% ipython --no-banner

In [1]: import numpy as np

In [2]: import numpy.linalg as la

In [3]: np.set_printoptions(precision=2, suppress=True, linewidth=200, floatmode="fixed")

In [4]: Z = np.array([[0, 0, -1, 1, 0]])

In [5]: rng = np.random.default_rng(1762)

In [6]: X = rng.normal(size=(24, 1)) @ Z + np.array([4, 2, -3, -3, 1])

In [7]: X
Out[7]: 
array([[ 4.00,  2.00, -2.06, -3.94,  1.00],
       [ 4.00,  2.00, -3.74, -2.26,  1.00],
       [ 4.00,  2.00, -2.59, -3.41,  1.00],
       [ 4.00,  2.00, -3.12, -2.88,  1.00],
       [ 4.00,  2.00, -4.00, -2.00,  1.00],
       [ 4.00,  2.00, -2.48, -3.52,  1.00],
       [ 4.00,  2.00, -3.86, -2.14,  1.00],
       [ 4.00,  2.00, -3.07, -2.93,  1.00],
       [ 4.00,  2.00, -1.52, -4.48,  1.00],
       [ 4.00,  2.00, -3.74, -2.26,  1.00],
       [ 4.00,  2.00, -2.59, -3.41,  1.00],
       [ 4.00,  2.00, -3.62, -2.38,  1.00],
       [ 4.00,  2.00, -4.88, -1.12,  1.00],
       [ 4.00,  2.00, -1.30, -4.70,  1.00],
       [ 4.00,  2.00, -3.04, -2.96,  1.00],
       [ 4.00,  2.00, -3.81, -2.19,  1.00],
       [ 4.00,  2.00, -3.55, -2.45,  1.00],
       [ 4.00,  2.00, -1.70, -4.30,  1.00],
       [ 4.00,  2.00, -2.24, -3.76,  1.00],
       [ 4.00,  2.00, -3.53, -2.47,  1.00],
       [ 4.00,  2.00, -2.87, -3.13,  1.00],
       [ 4.00,  2.00, -4.49, -1.51,  1.00],
       [ 4.00,  2.00, -2.83, -3.17,  1.00],
       [ 4.00,  2.00, -2.62, -3.38,  1.00]])

In [8]: left, s, Vt = la.svd(X)

In [9]: evecs = Vt[:(s > 1e-8).sum()]

In [10]: x0 = X[17] + -1 * X[20] + rng.integers(2) * np.eye(5)[2]

In [11]: x0
Out[11]: array([ 0.00,  0.00,  1.18, -1.18,  0.00])

In [12]: np.diag(evecs.T @ evecs)
Out[12]: array([0.41, 0.10, 0.73, 0.73, 0.03])

In [13]: la.matrix_rank(np.vstack([X, x0]))
Out[13]: np.int64(2)

In [14]: W0 = np.load("w.npy")

In [15]: W0
Out[15]: 
array([[0, 1, 1, 0],
       [0, 0, 1, 0],
       [0, 0, 0, 0],
       [0, 0, 0, 0]])

In [16]: left, s, Vt = la.svd(W0)

In [17]: np.argmax(s[:-1] / (s[1:] + 1e-6)) + 1
Out[17]: np.int64(2)

In [18]: print(s)
[1.62 0.62 0.00 0.00]

In [19]: M2 = left[:, :2] @ np.diag(s[:2]) @ Vt[:2]

In [20]: round(la.norm(W0 - M2, 2), 2), s[2]
Out[20]: (np.float64(0.0), np.float64(0.0))

In [21]: round(float(la.norm(W0 - M2) / la.norm(W0)), 2)
Out[21]: 0.0

In [22]: la.matrix_rank(M2)
Out[22]: np.int64(2)

In [23]: hat = np.triu(np.array([[-1, 2, -1, 3], [-3, 4, -1, -3], [2, 4, 0, 3], [2, -3, -4, 2]]), 1) + np.eye(4)

In [24]: M2 = hat @ W0 @ la.inv(hat)

In [25]: np.trace(M2), np.trace(W0)
Out[25]: (np.float64(0.0), np.int64(0))

In [26]: np.round(la.det(M2), 2)
Out[26]: np.float64(0.0)

In [27]: print(hat @ W0 - W0 @ hat)
[[ 0.00  0.00  3.00  0.00]
 [ 0.00  0.00  0.00 -3.00]
 [ 0.00  0.00  0.00  0.00]
 [ 0.00  0.00  0.00  0.00]]

In [28]: M2
Out[28]: 
array([[ 0.00,  1.00,  4.00, -9.00],
       [ 0.00,  0.00,  1.00, -3.00],
       [ 0.00,  0.00,  0.00,  0.00],
       [ 0.00,  0.00,  0.00,  0.00]])
